$ python -q
>>> import numpy as np
>>> import numpy.linalg as la
>>> np.set_printoptions(precision=2, suppress=True, linewidth=100)
>>> K = np.load("block11.npy")
>>> print(K)
[[-2  3  0  0  0  0]
 [-1 -2  0  0  0  0]
 [-1 -3  0  0  0  0]
 [ 0  0 -2  3  0  0]
 [ 0  0 -1 -2  0  0]
 [ 0  0 -1 -3  0  0]
 [ 0  0  0  0 -2  3]
 [ 0  0  0  0 -1 -2]
 [ 0  0  0  0 -1 -3]]
>>> out = np.c_[K[:, :2] @ np.array([[2, -2], [8, 9]]), np.array([1, 2, 2, 0, 2, 0, 3, 0, 1])]
>>> print(out)
[[ 20  31   1]
 [-18 -16   2]
 [-26 -25   2]
 [  0   0   0]
 [  0   0   2]
 [  0   0   0]
 [  0   0   3]
 [  0   0   0]
 [  0   0   1]]
>>> print(la.norm(la.qr(K)[0].T @ out, axis=0) ** 2 / ((out ** 2).sum(axis=0) + 1e-12))
[1.   1.   0.86]
>>> print(np.round(la.lstsq(K, out[:, 0])[0], 2) + 0)
[2. 8. 0. 0. 0. 0.]
>>> print(la.matrix_rank(np.c_[K, out]))
7
>>> E = np.load("dump.npy")
>>> print(E)
[[-1 -2 -1 -2 -1 -1  1  0  2]
 [-2 -1 -2 -1 -2 -1 -1  1  0]
 [-1 -2 -1 -2 -1 -2 -1 -1  1]
 [-2 -1 -2 -1 -2 -1 -2 -1 -1]
 [-1 -2 -1 -2 -1 -2 -1 -2 -1]
 [-1 -1 -2 -1 -2 -1 -2 -1 -2]
 [ 1 -1 -1 -2 -1 -2 -1 -2 -1]
 [ 0  1 -1 -1 -2 -1 -2 -1 -2]
 [ 2  0  1 -1 -1 -2 -1 -2 -1]]
>>> # symmetric
>>> def softmax(z):
...     e = np.exp(z - z.max(axis=-1, keepdims=True))
...     return e / e.sum(axis=-1, keepdims=True)
... 
>>> print(softmax(E[8] + 3))
[0.58 0.08 0.21 0.03 0.03 0.01 0.03 0.01 0.03]
>>> print(softmax(E).sum(axis=1))
[1. 1. 1. 1. 1. 1. 1. 1. 1.]
>>> print(np.round(softmax(10 * E[8]), 2) + 0)
[1. 0. 0. 0. 0. 0. 0. 0. 0.]
>>> att = E @ E.T / np.sqrt(9)
>>> print(softmax(att)[8] @ E)
[ 1.33 -0.35  0.19 -1.3  -1.09 -1.91 -1.09 -1.89 -1.04]
>>> f = np.array([-3, 1, 1, -1, 2, 2, -2, 0, 0])
>>> out = E + np.outer(f, np.eye(9)[1])
>>> print(round(float(la.det(out) / la.det(E)), 2), np.round(1 + la.solve(E, f)[1], 2))
-2.95 -2.95
>>> print(la.matrix_rank(out - E))
1
>>> print(out)
[[-1. -5. -1. -2. -1. -1.  1.  0.  2.]
 [-2.  0. -2. -1. -2. -1. -1.  1.  0.]
 [-1. -1. -1. -2. -1. -2. -1. -1.  1.]
 [-2. -2. -2. -1. -2. -1. -2. -1. -1.]
 [-1.  0. -1. -2. -1. -2. -1. -2. -1.]
 [-1.  1. -2. -1. -2. -1. -2. -1. -2.]
 [ 1. -3. -1. -2. -1. -2. -1. -2. -1.]
 [ 0.  1. -1. -1. -2. -1. -2. -1. -2.]
 [ 2.  0.  1. -1. -1. -2. -1. -2. -1.]]
>>> x = np.array([1, 0, 0, -3, -3, -3, 0, 0, 2])
>>> print(la.norm(out @ x) <= la.norm(out, 2) * la.norm(x) + 1e-9)
True
>>> print(out @ np.ones(9))
[ -8.  -8.  -9. -14. -11. -11. -12.  -9.  -5.]
>>> print(out * x)
[[-1. -0. -0.  6.  3.  3.  0.  0.  4.]
 [-2.  0. -0.  3.  6.  3. -0.  0.  0.]
 [-1. -0. -0.  6.  3.  6. -0. -0.  2.]
 [-2. -0. -0.  3.  6.  3. -0. -0. -2.]
 [-1.  0. -0.  6.  3.  6. -0. -0. -2.]
 [-1.  0. -0.  3.  6.  3. -0. -0. -4.]
 [ 1. -0. -0.  6.  3.  6. -0. -0. -2.]
 [ 0.  0. -0.  3.  6.  3. -0. -0. -4.]
 [ 2.  0.  0.  3.  3.  6. -0. -0. -2.]]
>>> print((out @ x).argmax())
2
>>> print((out * x).sum(axis=1))
[15. 10. 16.  8. 12.  7. 14.  8. 12.]
>>> print(np.sign((out @ x).round(6)))
[1. 1. 1. 1. 1. 1. 1. 1. 1.]
>>> vals, V = la.eigh(E)
>>> x = np.array([2, 3, 3, 1, 3, 1, 1, 0, 3])
>>> print((np.sign(V[:, -1].round(6)) == np.sign(V[0, -1].round(6))).astype(int))
[1 0 1 0 1 0 1 0 1]
>>> print(la.eigvalsh(E[1:, 1:]))
[-10.08  -3.65  -0.8   -0.08   0.23   0.86   1.65   3.87]
>>> print(x @ E @ x)
-277
>>> print(np.abs(E).sum(axis=1).max(), round(float(np.abs(vals).max()), 2))
13 10.39
